$ ipython --no-banner

In [1]: import numpy as np

In [2]: from numpy import linalg as LA

In [3]: np.set_printoptions(precision=3, suppress=True, linewidth=160)

In [4]: def rnd(a):
   ...:     return np.round(a, 3) + 0
   ...: 

In [5]: mat = np.loadtxt("test14.csv", delimiter=",")

In [6]: mat
Out[6]: 
array([[  8.   ,   5.   ,  -8.438],
       [  8.   ,   5.   ,  -7.189],
       [  8.   ,   5.   ,  -8.867],
       [  8.   ,   5.   ,  -5.911],
       [  8.   ,   5.   ,  -5.892],
       [  8.   ,   5.   ,  -7.192],
       [  8.   ,   5.   ,  -5.832],
       [  8.   ,   5.   ,  -7.987],
       [  8.   ,   5.   ,  -4.459],
       [  8.   ,   5.   ,  -8.274],
       [  8.   ,   5.   ,  -1.939],
       [  8.   ,   5.   ,  -8.801],
       [  8.   ,   5.   ,  -2.992],
       [  8.   ,   5.   ,  -7.494],
       [  8.   ,   5.   ,  -9.959],
       [  8.   ,   5.   ,  -5.053],
       [  8.   ,   5.   , -11.233],
       [  8.   ,   5.   ,  -3.532],
       [  8.   ,   5.   ,  -6.985],
       [  8.   ,   5.   ,  -6.402],
       [  8.   ,   5.   ,  -2.094],
       [  8.   ,   5.   ,  -8.353],
       [  8.   ,   5.   ,  -8.349]])

In [7]: # looks like rank 2

In [8]: w1 = np.array([[0, -2, -1, -1, 2, -2], [-2, 1, 2, 2, 1, 2], [0, -2, 1, -1, 2, 2]])

In [9]: c = np.array([-3, 1, -1, -3, 0, 1])

In [10]: H = np.maximum(mat @ w1 + c, 0)

In [11]: (H > 0).astype(int)
Out[11]: 
array([[0, 1, 0, 1, 1, 0],
       [0, 1, 0, 1, 1, 0],
       [0, 1, 0, 1, 1, 0],
       [0, 1, 0, 1, 1, 0],
       [0, 1, 0, 1, 1, 0],
       [0, 1, 0, 1, 1, 0],
       [0, 1, 0, 1, 1, 0],
       [0, 1, 0, 1, 1, 0],
       [0, 0, 0, 1, 1, 0],
       [0, 1, 0, 1, 1, 0],
       [0, 0, 0, 1, 1, 0],
       [0, 1, 0, 1, 1, 0],
       [0, 0, 0, 1, 1, 0],
       [0, 1, 0, 1, 1, 0],
       [0, 1, 0, 1, 1, 0],
       [0, 1, 0, 1, 1, 0],
       [0, 1, 0, 1, 0, 0],
       [0, 0, 0, 1, 1, 0],
       [0, 1, 0, 1, 1, 0],
       [0, 1, 0, 1, 1, 0],
       [0, 0, 0, 1, 1, 0],
       [0, 1, 0, 1, 1, 0],
       [0, 1, 0, 1, 1, 0]])

In [12]: cent = np.array([[-2, -2, -1],
    ...:     [3, 2, 3],
    ...:     [1, -2, 2],
    ...:     [2, -3, -2],
    ...:     [0, -3, -2],
    ...:     [3, 0, -3]])

In [13]: (H @ cent).round(6).argmax(axis=1)
Out[13]: array([0, 0, 0, 0, 0, 0, 0, 0, 0, 0, 0, 0, 0, 0, 0, 0, 0, 0, 0, 0, 0, 0, 0])

In [14]: w1 @ cent
Out[14]: 
array([[-15,  -5,  -4],
       [ 19,  -7,  -3],
       [ -1,  -9, -12]])

In [15]: left, sigma, vt = LA.svd(mat)

In [16]: vecs = vt[:(sigma > 1e-8).sum()]

In [17]: rng = np.random.default_rng(1090)

In [18]: vec = mat[8] + 2 * mat[15] + rng.integers(2) * np.eye(3)[0]

In [19]: vec
Out[19]: array([ 24.   ,  15.   , -14.565])

In [20]: rnd(np.diag(vecs.T @ vecs))
Out[20]: array([0.719, 0.281, 1.   ])

In [21]: rnd(vecs.T @ vecs)
Out[21]: 
array([[0.719, 0.449, 0.   ],
       [0.449, 0.281, 0.   ],
       [0.   , 0.   , 1.   ]])

In [22]: LA.matrix_rank(np.vstack([mat, vec]))
Out[22]: np.int64(2)

In [23]: out = mat / np.sqrt((mat ** 2).mean(axis=1, keepdims=True))

In [24]: LA.matrix_rank(out) == LA.matrix_rank(mat)
Out[24]: np.True_

In [25]: LA.matrix_rank(mat - mat.mean(axis=1, keepdims=True))
Out[25]: np.int64(2)

In [26]: out = np.array([[2, 2, 0, 4, 4, 1, 1],
    ...:     [5, 2, 5, 4, 1, 5, 5],
    ...:     [4, 0, 1, 1, 1, 1, 0],
    ...:     [3, 4, 4, 1, 0, 0, 5],
    ...:     [0, 0, 4, 1, 0, 5, 0],
    ...:     [4, 2, 5, 4, 1, 0, 4],
    ...:     [5, 2, 5, 0, 5, 1, 3]])

In [27]: out[-1] = out[0]

In [28]: arr = out + 0.3 * np.eye(7)

In [29]: arr
Out[29]: 
array([[2.3, 2. , 0. , 4. , 4. , 1. , 1. ],
       [5. , 2.3, 5. , 4. , 1. , 5. , 5. ],
       [4. , 0. , 1.3, 1. , 1. , 1. , 0. ],
       [3. , 4. , 4. , 1.3, 0. , 0. , 5. ],
       [0. , 0. , 4. , 1. , 0.3, 5. , 0. ],
       [4. , 2. , 5. , 4. , 1. , 0.3, 4. ],
       [2. , 2. , 0. , 4. , 4. , 1. , 1.3]])

In [30]: lab = rng.permutation(7)

In [31]: lab
Out[31]: array([6, 1, 3, 2, 4, 0, 5])

In [32]: out = arr[lab][:, lab]

In [33]: rnd(np.sort(np.abs(LA.eigvals(out))))
Out[33]: array([ 0.3  ,  1.486,  2.65 ,  2.65 ,  4.377,  4.377, 15.603])

In [34]: out
Out[34]: 
array([[1.3, 2. , 4. , 0. , 4. , 2. , 1. ],
       [5. , 2.3, 4. , 5. , 1. , 5. , 5. ],
       [5. , 4. , 1.3, 4. , 0. , 3. , 0. ],
       [0. , 0. , 1. , 1.3, 1. , 4. , 1. ],
       [0. , 0. , 1. , 4. , 0.3, 0. , 5. ],
       [1. , 2. , 4. , 0. , 4. , 2.3, 1. ],
       [4. , 2. , 4. , 5. , 1. , 4. , 0.3]])

In [35]: np.trace(out)
Out[35]: np.float64(9.1)

In [36]: vec = np.array([1, 2, 1, 0, 0, 1, 2])

In [37]: target = arr @ vec

In [38]: c, lr = np.zeros(7), 1 / LA.norm(arr, 2) ** 2

In [39]: for i in range(60):
    ...:     c -= lr * arr.T @ (arr @ c - target)
    ...:     if i % 10 == 0: print(i, round(LA.norm(arr @ c - target), 3))
    ...: 
0 7.496
10 3.463
20 2.57
30 2.1
40 1.756
50 1.485

In [40]: rnd(c)
Out[40]: array([ 0.896,  1.586,  1.214,  0.332, -0.041,  0.769,  2.003])

In [41]: np.count_nonzero(arr)
Out[41]: np.int64(40)

In [42]: arr[7]
IndexError: index 7 is out of bounds for axis 0 with size 7


In [43]: rnd(arr - arr[0])
Out[43]: 
array([[ 0. ,  0. ,  0. ,  0. ,  0. ,  0. ,  0. ],
       [ 2.7,  0.3,  5. ,  0. , -3. ,  4. ,  4. ],
       [ 1.7, -2. ,  1.3, -3. , -3. ,  0. , -1. ],
       [ 0.7,  2. ,  4. , -2.7, -4. , -1. ,  4. ],
       [-2.3, -2. ,  4. , -3. , -3.7,  4. , -1. ],
       [ 1.7,  0. ,  5. ,  0. , -3. , -0.7,  3. ],
       [-0.3,  0. ,  0. ,  0. ,  0. ,  0. ,  0.3]])
